% python3 -q
>>> import numpy as np
>>> np.set_printoptions(precision=3, suppress=True, linewidth=200)
>>> J = np.array([[-0.5, -0.6, -2.3],
...     [-1.6, 1.7, 0.6],
...     [-0.9, -1.7, -1.1],
...     [-0.3, 1.5, 2.0],
...     [0.9, 0.7, 0.0],
...     [1.5, 0.0, -0.3],
...     [0.1, 0.0, -0.3],
...     [-0.3, 0.4, 1.6],
...     [-0.6, 1.2, 0.5],
...     [0.3, -1.0, 0.3],
...     [0.7, 0.4, 0.6],
...     [-1.6, -0.6, 1.5],
...     [0.8, -0.7, -0.7],
...     [-1.3, -1.2, 0.3],
...     [-0.6, -0.8, -0.5],
...     [1.5, -0.7, -0.4],
...     [0.7, 1.9, 0.6],
...     [0.3, -1.3, -1.0],
...     [0.9, -1.0, 1.4],
...     [0.6, 0.5, -0.3]])
>>> rng = np.random.default_rng(63)
>>> J[:, 1] = 5 * J[:, 0] + 0.1 * rng.normal(size=20)
>>> J
array([[-0.5  , -2.429, -2.3  ],
       [-1.6  , -7.768,  0.6  ],
       [-0.9  , -4.666, -1.1  ],
       [-0.3  , -1.509,  2.   ],
       [ 0.9  ,  4.623,  0.   ],
       [ 1.5  ,  7.607, -0.3  ],
       [ 0.1  ,  0.641, -0.3  ],
       [-0.3  , -1.48 ,  1.6  ],
       [-0.6  , -2.879,  0.5  ],
       [ 0.3  ,  1.741,  0.3  ],
       [ 0.7  ,  3.594,  0.6  ],
       [-1.6  , -7.867,  1.5  ],
       [ 0.8  ,  3.936, -0.7  ],
       [-1.3  , -6.695,  0.3  ],
       [-0.6  , -3.025, -0.5  ],
       [ 1.5  ,  7.494, -0.4  ],
       [ 0.7  ,  3.617,  0.6  ],
       [ 0.3  ,  1.463, -1.   ],
       [ 0.9  ,  4.511,  1.4  ],
       [ 0.6  ,  3.006, -0.3  ]])
>>> # column 1 dominates
>>> cov = np.cov(J, rowvar=False)
>>> print(np.corrcoef(J.T))
[[ 1.     1.    -0.144]
 [ 1.     1.    -0.138]
 [-0.144 -0.138  1.   ]]
>>> cov
array([[ 0.897,  4.492, -0.142],
       [ 4.492, 22.511, -0.683],
       [-0.142, -0.683,  1.086]])
>>> print(np.round(np.corrcoef(J[:, 2], J[:, 1])[0, 1], 3))
-0.138
>>> J.std(axis=0)
array([0.923, 4.624, 1.016])
>>> np.median(J, axis=0)
array([0.2  , 1.052, 0.15 ])
>>> np.argwhere(np.triu(np.abs(np.corrcoef(J.T)) > 0.8, 1))
array([[0, 1]])
>>> print(np.argsort(-J.std(axis=0).round(6), kind="stable"))
[1 2 0]
>>> x = np.array([-1, -3, -3])
>>> rhs = J @ x
>>> print(np.linalg.lstsq(J, rhs)[0])
[-1. -3. -3.]
>>> rhs = rhs + 0.1 * rng.normal(size=20)
>>> rhs
array([ 14.855,  23.133,  18.172,  -1.158, -14.733, -23.318,  -1.179,   0.116,   7.846,  -6.349, -13.195,  20.695, -10.634,  20.443,  11.11 , -22.68 , -13.439,  -1.658, -18.58 ,  -8.88 ])
>>> c, *_ = np.linalg.lstsq(J, rhs)
>>> round(float(np.linalg.norm(rhs - J @ c)), 3)
0.388
>>> np.round(J.T @ (rhs - J @ c), 3) + 0
array([0., 0., 0.])
>>> B = np.c_[J[:, :2] @ np.array([[1, 0], [1, 1]]), np.array([-3, -3, 1, -3, 1, -1, 0, -3, -3, -3, -3, 2, 2, 2, 3, -1, 3, 0, -1, -1])]
>>> B
array([[-2.929, -2.429, -3.   ],
       [-9.368, -7.768, -3.   ],
       [-5.566, -4.666,  1.   ],
       [-1.809, -1.509, -3.   ],
       [ 5.523,  4.623,  1.   ],
       [ 9.107,  7.607, -1.   ],
       [ 0.741,  0.641,  0.   ],
       [-1.78 , -1.48 , -3.   ],
       [-3.479, -2.879, -3.   ],
       [ 2.041,  1.741, -3.   ],
       [ 4.294,  3.594, -3.   ],
       [-9.467, -7.867,  2.   ],
       [ 4.736,  3.936,  2.   ],
       [-7.995, -6.695,  2.   ],
       [-3.625, -3.025,  3.   ],
       [ 8.994,  7.494, -1.   ],
       [ 4.317,  3.617,  3.   ],
       [ 1.763,  1.463,  0.   ],
       [ 5.411,  4.511, -1.   ],
       [ 3.606,  3.006, -1.   ]])
>>> print(np.linalg.matrix_rank(B))
3
>>> np.round(np.linalg.norm(B - J @ np.linalg.lstsq(J, B)[0], axis=0), 3) + 0
array([0.   , 0.   , 8.808])
>>> print(np.round(np.linalg.lstsq(J, B[:, 0])[0], 3) + 0)
[1. 1. 0.]
>>> data = np.loadtxt("mat.csv", delimiter=",")
>>> data
array([[ 0.   ,  0.653,  0.389,  0.294, -0.579],
       [ 0.44 , -0.492,  0.491,  0.565,  0.062],
       [ 0.704, -0.038, -0.552, -0.055, -0.442],
       [-0.528, -0.298, -0.438,  0.57 , -0.34 ],
       [ 0.176,  0.491, -0.334,  0.516,  0.591]])
>>> x = np.array([1, 4, 8, -9, 9])
>>> rhs = data @ x
>>> c, lr = np.zeros(5), 1 / np.linalg.norm(data, 2) ** 2
>>> for i in range(10):
...     c -= lr * data.T @ (data @ c - rhs)
...     if i % 2 == 0: print(i, round(np.linalg.norm(data @ c - rhs), 3))
... 
0 0.0
2 0.0
4 0.0
6 0.0
8 0.0
>>> np.round(np.linalg.cond(data), 3)
np.float64(1.0)
>>> B = data / np.linalg.norm(data, axis=1, keepdims=True)
>>> cov = B @ B.T
>>> (np.abs(cov) > 0.9).astype(int)
array([[1, 0, 0, 0, 0],
       [0, 1, 0, 0, 0],
       [0, 0, 1, 0, 0],
       [0, 0, 0, 1, 0],
       [0, 0, 0, 0, 1]])
>>> np.linalg.norm(B, axis=1)
array([1., 1., 1., 1., 1.])
>>> (cov - 2 * np.eye(5)).round(6).argmax(axis=1)
array([1, 0, 0, 0, 0])
>>> print(cov.round(3) + 0)
[[1. 0. 0. 0. 0.]
 [0. 1. 0. 0. 0.]
 [0. 0. 1. 0. 0.]
 [0. 0. 0. 1. 0.]
 [0. 0. 0. 0. 1.]]
>>> np.linalg.norm(data, axis=0)
array([1., 1., 1., 1., 1.])
>>> np.round(data @ data.T, 3) + 0
array([[1., 0., 0., 0., 0.],
       [0., 1., 0., 0., 0.],
       [0., 0., 1., 0., 0.],
       [0., 0., 0., 1., 0.],
       [0., 0., 0., 0., 1.]])
>>> T = np.stack([data, -1 * data, data[::-1]])
>>> print(np.linalg.matrix_rank(T.reshape(3, -1)))
2
>>> np.linalg.matrix_rank(T)
array([5, 5, 5])
>>> u, r1 = data[0], data[1]
>>> np.round(u @ r1, 3)
np.float64(0.0)
>>> u @ u
np.float64(1.0)
>>> pr = (u @ r1) / (u @ u) * u
>>> (r1 - pr) @ u
np.float64(0.0)
>>> pr.round(3) + 0
array([0., 0., 0., 0., 0.])
>>> r1 - pr
array([ 0.44 , -0.492,  0.491,  0.565,  0.062])
>>> M = np.array([[0, 6, 7], [1, 0, 3], [0, 5, 5], [2, 4, 4]])
>>> print(M)
[[0 6 7]
 [1 0 3]
 [0 5 5]
 [2 4 4]]
>>> hat = M @ np.linalg.solve(M.T @ M, M.T)
>>> hat @ M[:, 2]
array([7., 3., 5., 4.])
>>> np.linalg.matrix_rank(np.eye(4) - hat)
np.int64(1)
>>> B = np.c_[M[:, :1] @ np.array([[-4]]), np.array([1, 0, 1, 1])]
>>> B
array([[ 0,  1],
       [-4,  0],
       [ 0,  1],
       [-8,  1]])
>>> np.linalg.norm(np.linalg.qr(M)[0].T @ B, axis=0) ** 2 / ((B ** 2).sum(axis=0) + 1e-12)
array([1.   , 0.997])
>>> np.linalg.matrix_rank(B)
np.int64(2)
>>> np.round(np.linalg.norm(B - M @ np.linalg.lstsq(M, B)[0], axis=0), 3) + 0
array([0.   , 0.098])
>>> print(np.linalg.matrix_rank(np.c_[M, B]))
4
>>> x = np.array([0, -3, -1])
>>> rhs = M @ x
>>> print(rhs)
[-25  -3 -20 -16]
>>> np.round(np.linalg.lstsq(M, rhs)[0], 3) + 0
array([ 0., -3., -1.])
>>> np.round(np.linalg.pinv(M) @ M, 3) + 0
array([[1., 0., 0.],
       [0., 1., 0.],
       [0., 0., 1.]])
>>> rhs = rhs + 0.02 * rng.normal(size=4)
>>> rhs
array([-25.007,  -2.997, -19.972, -16.013])
>>> c, *_ = np.linalg.lstsq(M, rhs)
>>> c.round()
array([-0., -3., -1.])
>>> round(float(np.linalg.norm(rhs - M @ c)), 3)
0.027
>>> W = np.array([[2, 2, 3, 1, 3], [3, 0, 3, 0, 1], [2, 1, 0, 2, 3]])
>>> c = np.array([-4, -2, -9, 8, 2])
>>> act = np.maximum(M @ W + c, 0)
>>> np.linalg.matrix_rank(act)
np.int64(4)
>>> (act > 0).mean(axis=0)
array([1.  , 1.  , 0.75, 1.  , 1.  ])
>>> basis = np.array([[1, 0, 2], [2, 2, 1], [1, 0, 0], [0, 1, 2], [1, 1, 0]])
>>> act @ basis
array([[ 76,  61, 105],
       [ 24,  35,  41],
       [ 55,  46,  81],
       [ 65,  54,  82]])
>>> (act @ basis).round(6).argmax(axis=1)
array([2, 2, 2, 2])
>>> cen = J - J.mean(axis=0)
>>> evecs = np.linalg.svd(cen)[2][:2]
>>> B = cen - cen @ evecs.T @ evecs
>>> np.round(np.linalg.norm(B) / np.linalg.norm(cen), 3)
np.float64(0.004)
>>> np.round(B.std(axis=0), 3) + 0
array([0.021, 0.004, 0.   ])
>>> np.linalg.norm(B, axis=1).round(6).argmax()
np.int64(13)
>>> print((cen @ evecs.T).std(axis=0))
[4.718 1.006]
>>> B = np.array([[1, 0, 1], [1, -1, 0], [-1, 3, 2], [0, 1, -3], [0, -1, -2]])
>>> basis = np.array([[0, 0, 2, 0], [2, 0, 2, 2], [2, 0, 1, 0]])
>>> E = B @ basis + 0.1 * rng.normal(size=(5, 4))
>>> E
array([[ 2.072,  0.035,  2.911,  0.089],
       [-1.933, -0.057,  0.048, -1.962],
       [ 9.938, -0.137,  6.025,  6.039],
       [-3.929,  0.095, -0.849,  2.073],
       [-5.989, -0.037, -3.826, -2.071]])
>>> np.argsort(-np.linalg.norm(E, axis=0).round(6), kind="stable")[:3]
array([0, 2, 3])
>>> np.abs(np.linalg.svd(E)[2][-1])
array([0.019, 1.   , 0.015, 0.005])
>>> [round(float(x), 3) for x in np.linalg.svd(E, compute_uv=False)[:3]]
[15.692, 4.03, 2.162]
>>> round(np.log10(np.linalg.cond(E)))
2
>>> hat = E @ np.linalg.solve(E.T @ E, E.T)
>>> np.diag(hat)
array([0.659, 0.744, 0.992, 0.977, 0.628])
>>> round(float(np.trace(hat)), 3)
4.0
>>> np.round(np.linalg.eigvalsh(hat), 3) + 0
array([0., 1., 1., 1., 1.])
>>> hat
array([[ 0.659,  0.296, -0.051,  0.088, -0.357],
       [ 0.296,  0.744,  0.045, -0.076,  0.309],
       [-0.051,  0.045,  0.992,  0.013, -0.054],
       [ 0.088, -0.076,  0.013,  0.977,  0.092],
       [-0.357,  0.309, -0.054,  0.092,  0.628]])
>>> W = np.array([[5, -5, 5], [3, -1, 8], [-5, 6, -9], [-9, 0, -1]])
>>> c = np.array([-1, 4, 1])
>>> act = np.maximum(E @ W + c, 0)
>>> (act > 0).astype(int)
array([[0, 1, 0],
       [1, 1, 0],
       [0, 0, 0],
       [0, 1, 0],
       [1, 1, 1]])
>>> act
array([[ 0.   , 11.072,  0.   ],
       [ 6.58 , 14.013,  0.   ],
       [ 0.   ,  0.   ,  0.   ],
       [ 0.   , 18.456,  0.   ],
       [ 6.714, 11.027,  7.261]])
>>> basis = np.array([[0, 0], [-2, -3], [-2, 1]])
>>> act @ basis
array([[-22.145, -33.217],
       [-28.027, -42.04 ],
       [  0.   ,   0.   ],
       [-36.913, -55.369],
       [-36.576, -25.821]])
>>> print(W @ basis)
[[  0  20]
 [-14  11]
 [  6 -27]
 [  2  -1]]
>>> print((act @ basis).round(6).argmax(axis=1))
[0 0 0 0 1]
>>> B = np.c_[E[:, :1] @ np.array([[4]]), np.array([1, 0, 0, 2, 1])]
>>> B
array([[  8.287,   1.   ],
       [ -7.734,   0.   ],
       [ 39.751,   0.   ],
       [-15.715,   2.   ],
       [-23.957,   1.   ]])
>>> np.round(np.linalg.lstsq(E, B[:, 0])[0], 3) + 0
array([4., 0., 0., 0.])
>>> np.round(np.linalg.norm(B - E @ np.linalg.lstsq(E, B)[0], axis=0), 3) + 0
array([0.   , 0.893])
